% ipython --no-banner

In [1]: import numpy as np

In [2]: import numpy.linalg as la

In [3]: np.set_printoptions(precision=2, suppress=True, linewidth=140)

In [4]: tidy = lambda a: np.round(a, 2) + 0

In [5]: mat = np.loadtxt("m.csv", delimiter=",")

In [6]: mat
Out[6]: 
array([[ 1.5 , -3.45, -1.6 ],
       [ 0.9 ,  0.49,  0.3 ],
       [ 0.2 ,  3.14,  1.5 ],
       [ 0.3 ,  3.08,  1.6 ],
       [-0.9 ,  1.13,  0.8 ],
       [-0.7 , -0.31, -0.2 ],
       [-1.3 , -2.05, -0.8 ],
       [ 0.5 , -0.04, -0.1 ],
       [ 0.4 ,  0.02,  0.1 ],
       [ 1.3 ,  2.62,  1.3 ],
       [ 2.1 , -1.05, -0.7 ],
       [ 0.8 , -3.7 , -2.  ],
       [-0.2 ,  3.21,  1.7 ],
       [ 0.3 ,  3.62,  1.7 ],
       [-0.8 ,  2.72,  1.2 ],
       [ 0.6 , -2.41, -1.  ],
       [ 0.5 , -4.1 , -1.9 ],
       [ 1.1 , -2.84, -1.5 ],
       [ 1.1 , -2.45, -1.2 ],
       [ 0.2 , -0.54, -0.2 ],
       [ 1.2 , -0.84, -0.4 ]])

In [7]: O, Rm = la.qr(mat)

In [8]: tidy(np.abs(np.diag(Rm)))
Out[8]: array([ 4.31, 10.71,  0.53])

In [9]: O.shape, Rm.shape
Out[9]: ((21, 3), (3, 3))

In [10]: tidy(O @ Rm)
Out[10]: 
array([[ 1.5 , -3.45, -1.6 ],
       [ 0.9 ,  0.49,  0.3 ],
       [ 0.2 ,  3.14,  1.5 ],
       [ 0.3 ,  3.08,  1.6 ],
       [-0.9 ,  1.13,  0.8 ],
       [-0.7 , -0.31, -0.2 ],
       [-1.3 , -2.05, -0.8 ],
       [ 0.5 , -0.04, -0.1 ],
       [ 0.4 ,  0.02,  0.1 ],
       [ 1.3 ,  2.62,  1.3 ],
       [ 2.1 , -1.05, -0.7 ],
       [ 0.8 , -3.7 , -2.  ],
       [-0.2 ,  3.21,  1.7 ],
       [ 0.3 ,  3.62,  1.7 ],
       [-0.8 ,  2.72,  1.2 ],
       [ 0.6 , -2.41, -1.  ],
       [ 0.5 , -4.1 , -1.9 ],
       [ 1.1 , -2.84, -1.5 ],
       [ 1.1 , -2.45, -1.2 ],
       [ 0.2 , -0.54, -0.2 ],
       [ 1.2 , -0.84, -0.4 ]])

In [11]: tidy(np.trace(O @ O.T))
Out[11]: np.float64(3.0)

In [12]: Xs = mat - mat.mean(axis=0)

In [13]: U, sigma, VT = la.svd(Xs, full_matrices=False)

In [14]: np.abs(U[:, 0]).argmax()
Out[14]: np.int64(16)

In [15]: tidy((sigma ** 2).sum() ** 2 / (sigma ** 4).sum())
Out[15]: np.float64(1.17)

In [16]: (np.sign(U[:, 0]) == np.sign(U[0, 0])).astype(int)
Out[16]: array([1, 0, 0, 0, 0, 1, 1, 0, 0, 0, 1, 1, 0, 0, 0, 1, 1, 1, 1, 1, 1])

In [17]: np.abs(VT[0]).argmax()
Out[17]: np.int64(1)

In [18]: tidy(sigma)
Out[18]: array([12.59,  3.61,  0.45])

In [19]: Xs = mat - mat.mean(axis=0)

In [20]: vecs = la.svd(Xs)[2][:2]

In [21]: Y = Xs - Xs @ vecs.T @ vecs

In [22]: tidy(Y.std(axis=0))
Out[22]: array([0.01, 0.04, 0.09])

In [23]: tidy(np.diag(vecs.T @ vecs))
Out[23]: array([1.  , 0.81, 0.19])

In [24]: tidy(la.norm(Y) / la.norm(Xs))
Out[24]: np.float64(0.03)

In [25]: tidy(np.cov(Xs @ vecs.T, rowvar=False))
Out[25]: 
array([[7.93, 0.  ],
       [0.  , 0.65]])

In [26]: la.norm(Y, axis=1).round(6).argmax()
Out[26]: np.int64(14)

In [27]: data = np.loadtxt("arr.csv", delimiter=",")

In [28]: data
Out[28]: 
array([[ 2.,  0.,  3.,  6.],
       [ 1., -1.,  2.,  5.],
       [-1., -3.,  0.,  3.]])

In [29]: theta = np.radians(15)

In [30]: Rm = np.eye(4)

In [31]: Rm[1, 1] = Rm[2, 2] = np.cos(theta)

In [32]: Rm[1, 2], Rm[2, 1] = -np.sin(theta), np.sin(theta)

In [33]: tidy(Rm)
Out[33]: 
array([[ 1.  ,  0.  ,  0.  ,  0.  ],
       [ 0.  ,  0.97, -0.26,  0.  ],
       [ 0.  ,  0.26,  0.97,  0.  ],
       [ 0.  ,  0.  ,  0.  ,  1.  ]])

In [34]: Y = data @ Rm.T

In [35]: np.allclose(la.norm(data, axis=1), la.norm(Y, axis=1))
Out[35]: True

In [36]: tidy(Y)
Out[36]: 
array([[ 2.  , -0.78,  2.9 ,  6.  ],
       [ 1.  , -1.48,  1.67,  5.  ],
       [-1.  , -2.9 , -0.78,  3.  ]])

In [37]: tidy(la.svd(data, compute_uv=False)), tidy(la.svd(Y, compute_uv=False))
Out[37]: (array([9.32, 3.48, 0.  ]), array([9.32, 3.48, 0.  ]))

In [38]: np.allclose(data @ data.T, Y @ Y.T)
Out[38]: True

In [39]: U, sigma, VT = la.svd(data)

In [40]: vecs = VT[:(sigma > 1e-8).sum()]

In [41]: rng = np.random.default_rng(3294)

In [42]: vec = data[0] + -1 * data[1] + rng.integers(2) * np.eye(4)[0]

In [43]: vec
Out[43]: array([2., 1., 1., 1.])

In [44]: np.allclose(vecs.T @ vecs @ vec, vec)
Out[44]: False

In [45]: np.argsort(-la.norm(data, axis=0).round(6), kind="stable")[:3]
Out[45]: array([3, 2, 1])

In [46]: la.matrix_rank(data, rtol=0.1)
Out[46]: np.int64(2)

In [47]: la.cond(data) > 100
Out[47]: np.True_

In [48]: np.unique(data.round(6), axis=0).shape
Out[48]: (3, 4)

In [49]: np.allclose(data[:-1].T @ la.lstsq(data[:-1].T, data[-1])[0], data[-1])
Out[49]: True

In [50]: np.abs(np.diag(la.qr(data)[1])) > 1e-9
Out[50]: array([ True,  True, False])

In [51]: f = np.array([1, 3, 0, 0])

In [52]: r1 = np.array([0, -1, -2])

In [53]: E = f[:, None] + r1[None, :]

In [54]: E
Out[54]: 
array([[ 1,  0, -1],
       [ 3,  2,  1],
       [ 0, -1, -2],
       [ 0, -1, -2]])

In [55]: U, sigma, VT = la.svd(E)

In [56]: vecs = VT[:(sigma > 1e-8).sum()]

In [57]: vec = E[2] + -1 * E[1] + rng.integers(2) * np.eye(3)[0]

In [58]: vec
Out[58]: array([-3., -3., -3.])

In [59]: tidy(vecs.T @ vecs)
Out[59]: 
array([[ 0.83,  0.33, -0.17],
       [ 0.33,  0.33,  0.33],
       [-0.17,  0.33,  0.83]])

In [60]: tidy(np.diag(vecs.T @ vecs))
Out[60]: array([0.83, 0.33, 0.83])

In [61]: G = E.T @ E

In [62]: tidy(la.svd(E, compute_uv=False) ** 2)
Out[62]: array([18.,  8.,  0.])

In [63]: np.diag(G)
Out[63]: array([10,  6, 10])

In [64]: la.matrix_rank(G)
Out[64]: np.int64(2)

In [65]: G
Out[65]: 
array([[10,  6,  2],
       [ 6,  6,  6],
       [ 2,  6, 10]])

In [66]: r = la.matrix_rank(E)

In [67]: r
Out[67]: np.int64(2)

In [68]: N = la.svd(E)[2][r:].T

In [69]: [int(la.matrix_rank(np.delete(E, i, axis=0))) for i in range(4)]
Out[69]: [2, 2, 2, 2]

In [70]: N.shape
Out[70]: (3, 1)

In [71]: tidy(E @ N)
Out[71]: 
array([[0.],
       [0.],
       [0.],
       [0.]])

In [72]: tidy(N @ N.T)
Out[72]: 
array([[ 0.17, -0.33,  0.17],
       [-0.33,  0.67, -0.33],
       [ 0.17, -0.33,  0.17]])

In [73]: [int(la.matrix_rank(E[:i])) for i in range(1, len(E) + 1)]
Out[73]: [1, 2, 2, 2]

In [74]: np.allclose(E @ N, 0)
Out[74]: True

In [75]: [int(la.matrix_rank(E[:, :j + 1])) for j in range(3)]
Out[75]: [1, 2, 2]

In [76]: la.matrix_rank(E.T @ E), la.matrix_rank(E @ E.T)
Out[76]: (np.int64(2), np.int64(2))

In [77]: feats = np.load("mat.npy")

In [78]: feats
Out[78]: 
array([[ 8.,  0., -4., -4.],
       [ 0.,  4.,  0.,  0.],
       [-4.,  0.,  8.,  4.],
       [-4.,  0.,  4.,  8.]])

In [79]: vec = np.ones(4)

In [80]: for _ in range(3):
    ...:     vec = feats @ vec
    ...:     vec /= la.norm(vec)
    ...:     print(round(vec @ feats @ vec, 2))
    ...: 
11.11
15.51
15.97

In [81]: tidy(vec)
Out[81]: array([-0.54,  0.03,  0.59,  0.59])

In [82]: tidy(la.eigvalsh(feats)[-1])
Out[82]: np.float64(16.0)

In [83]: O, vecs = la.qr(feats[:, :1])[0], la.qr(feats[:, 1:])[0]

In [84]: sigma = la.svd(O.T @ vecs, compute_uv=False)

In [85]: tidy(sigma)
Out[85]: array([0.87])

In [86]: f = np.array([3, 0, 3, 3])

In [87]: Y = feats + np.outer(f, np.eye(4)[3])

In [88]: la.matrix_rank(la.inv(Y) - la.inv(feats), tol=1e-8)
Out[88]: np.int64(1)

In [89]: labels = rng.permutation(4)

In [90]: Y = feats[:, labels] * rng.choice([-1, 1], 4)

In [91]: Y
Out[91]: 
array([[-4., -8., -0.,  4.],
       [ 0., -0., -4., -0.],
       [ 4.,  4., -0., -8.],
       [ 8.,  4., -0., -4.]])

In [92]: U, _, VT = la.svd(feats.T @ Y)

In [93]: labels
Out[93]: array([3, 0, 1, 2])

In [94]: tidy(la.lstsq(feats, Y)[0])
Out[94]: 
array([[ 0., -1.,  0.,  0.],
       [ 0.,  0., -1.,  0.],
       [ 0.,  0.,  0., -1.],
       [ 1.,  0.,  0.,  0.]])

In [95]: tidy(U @ VT)
Out[95]: 
array([[ 0., -1.,  0.,  0.],
       [ 0.,  0., -1.,  0.],
       [ 0.,  0.,  0., -1.],
       [ 1.,  0.,  0.,  0.]])

In [96]: Y = np.array([[-1, -5, 0], [-3, 1, -9]])

In [97]: K = Y.T @ Y

In [98]: K
Out[98]: 
array([[10,  2, 27],
       [ 2, 26, -9],
       [27, -9, 81]])

In [99]: evals, vecs = la.eigh(K)

In [100]: vec = np.array([2, 3, 2])

In [101]: tidy(vec @ K @ vec / (vec @ vec)), tidy(evals[0]), tidy(evals[-1])
Out[101]: (np.float64(42.94), np.float64(0.0), np.float64(91.06))

In [102]: tidy(la.eigvalsh(K[1:, 1:]))
Out[102]: array([24.56, 82.44])

In [103]: vec = np.array([3, -8, -7])

In [104]: h1 = np.maximum(K @ vec, 0)

In [105]: np.flatnonzero(h1 > 1e-9)
Out[105]: array([], dtype=int64)

In [106]: K.T @ h1
Out[106]: array([0, 0, 0])

In [107]: h1
Out[107]: array([0, 0, 0])

In [108]: evals, vecs = la.eigh(K)

In [109]: tidy(vecs.T @ K @ vecs)
Out[109]: 
array([[ 0.  ,  0.  ,  0.  ],
       [ 0.  , 25.94,  0.  ],
       [ 0.  ,  0.  , 91.06]])

In [110]: tidy(la.svd(K, compute_uv=False))
Out[110]: array([91.06, 25.94,  0.  ])

In [111]: tidy(la.eigvalsh(K @ K))
Out[111]: array([   0.  ,  672.81, 8292.19])

In [112]: tidy(la.eigvalsh(K + -3 * np.eye(3)))
Out[112]: array([-3.  , 22.94, 88.06])

In [113]: tidy(vecs @ np.diag(evals) @ vecs.T)
Out[113]: 
array([[10.,  2., 27.],
       [ 2., 26., -9.],
       [27., -9., 81.]])

In [114]: r = la.matrix_rank(K)

In [115]: r
Out[115]: np.int64(2)

In [116]: N = la.svd(K)[2][r:].T

In [117]: np.allclose(K @ N, 0)
Out[117]: True

In [118]: U, sigma, VT = la.svd(K)

In [119]: tidy(sigma)
Out[119]: array([91.06, 25.94,  0.  ])

In [120]: np.argmax(sigma[:-1] / (sigma[1:] + 1e-6)) + 1
Out[120]: np.int64(2)

In [121]: Y = U[:, :2] @ np.diag(sigma[:2]) @ VT[:2]

In [122]: la.matrix_rank(Y)
Out[122]: np.int64(2)

In [123]: tidy(la.norm(K - Y, 2)), tidy(sigma[2])
Out[123]: (np.float64(0.0), np.float64(0.0))

In [124]: tidy(np.abs(K - Y).max())
Out[124]: np.float64(0.0)

In [125]: m1 = np.load("w.npy")

In [126]: m1
Out[126]: 
array([[ 0.4, -4. ,  0. ],
       [ 1.1,  0. ,  1.3],
       [ 0.7, 38. ,  1.7]])

In [127]: tidy(la.norm(m1, 2) / la.norm(m1))
Out[127]: np.float64(1.0)

In [128]: round(np.log10(la.cond(m1)))
Out[128]: 2

In [129]: vec = np.array([-1, 0, -2])

In [130]: m1 @ np.eye(3)[0]
Out[130]: array([0.4, 1.1, 0.7])

In [131]: la.norm(m1 @ vec) <= la.norm(m1, 2) * la.norm(vec) + 1e-9
Out[131]: np.True_

In [132]: m1 @ vec
Out[132]: array([-0.4, -3.7, -4.1])

In [133]: (m1 @ vec).argmax()
Out[133]: np.int64(0)

In [134]: tidy(m1 @ np.ones(3))
Out[134]: array([-3.6,  2.4, 40.4])

In [135]: np.einsum("ij,j->i", m1, vec)
Out[135]: array([-0.4, -3.7, -4.1])

In [136]: m1 * vec
Out[136]: 
array([[-0.4, -0. , -0. ],
       [-1.1,  0. , -2.6],
       [-0.7,  0. , -3.4]])

In [137]: X = np.load("layer13.npy")

In [138]: X
Out[138]: 
array([[-2,  1,  0,  2],
       [-1,  2,  1,  3],
       [ 1,  4,  3,  5]])

In [139]: r = la.matrix_rank(X)

In [140]: r
Out[140]: np.int64(2)

In [141]: N = la.svd(X)[2][r:].T

In [142]: N.shape
Out[142]: (4, 2)

In [143]: [int(la.matrix_rank(X[:, :j + 1])) for j in range(4)]
Out[143]: [1, 2, 2, 2]

In [144]: tidy(X @ N)
Out[144]: 
array([[0., 0.],
       [0., 0.],
       [0., 0.]])

In [145]: tidy(N @ N.T)
Out[145]: 
array([[ 0.17, -0.06, -0.31,  0.2 ],
       [-0.06,  0.69, -0.23, -0.4 ],
       [-0.31, -0.23,  0.74, -0.2 ],
       [ 0.2 , -0.4 , -0.2 ,  0.4 ]])

In [146]: A = np.array([[-0.6, 0.1, 0.3],
     ...:     [0.4, 1.1, 0.3],
     ...:     [1.1, 0.1, -1.0],
     ...:     [-1.8, 1.3, -0.6],
     ...:     [1.5, 0.1, 0.0],
     ...:     [1.2, -1.3, 0.6],
     ...:     [-1.1, -0.8, 1.0],
     ...:     [0.6, -1.7, 1.7],
     ...:     [-0.6, -0.1, 1.3],
     ...:     [0.6, -0.4, 0.0],
     ...:     [-1.0, -1.0, 1.5],
     ...:     [-1.1, -1.1, -0.8],
     ...:     [-0.7, 2.1, -0.5],
     ...:     [-0.1, -0.9, -0.5],
     ...:     [-2.2, 0.8, -0.9],
     ...:     [1.1, 0.3, -1.7],
     ...:     [0.0, -0.9, -1.2]])

In [147]: A[:, 1] = 4 * A[:, 0] + 0.05 * rng.normal(size=17)

In [148]: tidy(A)
Out[148]: 
array([[-0.6 , -2.38,  0.3 ],
       [ 0.4 ,  1.64,  0.3 ],
       [ 1.1 ,  4.4 , -1.  ],
       [-1.8 , -7.18, -0.6 ],
       [ 1.5 ,  6.  ,  0.  ],
       [ 1.2 ,  4.75,  0.6 ],
       [-1.1 , -4.37,  1.  ],
       [ 0.6 ,  2.44,  1.7 ],
       [-0.6 , -2.45,  1.3 ],
       [ 0.6 ,  2.48,  0.  ],
       [-1.  , -4.12,  1.5 ],
       [-1.1 , -4.42, -0.8 ],
       [-0.7 , -2.84, -0.5 ],
       [-0.1 , -0.4 , -0.5 ],
       [-2.2 , -8.82, -0.9 ],
       [ 1.1 ,  4.56, -1.7 ],
       [ 0.  , -0.06, -1.2 ]])

In [149]: C = A[[10, 3]].astype(float)

In [150]: for _ in range(3):
     ...:     labels = la.norm(A[:, None] - C, axis=-1).argmin(axis=1)
     ...:     C = np.array([A[labels == j].mean(axis=0) for j in range(2)])
     ...: 

In [151]: labels
Out[151]: array([1, 0, 0, 1, 0, 0, 1, 0, 1, 0, 1, 1, 1, 0, 1, 0, 0])

In [152]: tidy(C)
Out[152]: 
array([[ 0.71,  2.87, -0.2 ],
       [-1.14, -4.57,  0.16]])

In [153]: np.abs(C[1] - C[0]).argmax()
Out[153]: np.int64(1)

In [154]: np.bincount(labels)
Out[154]: array([9, 8])
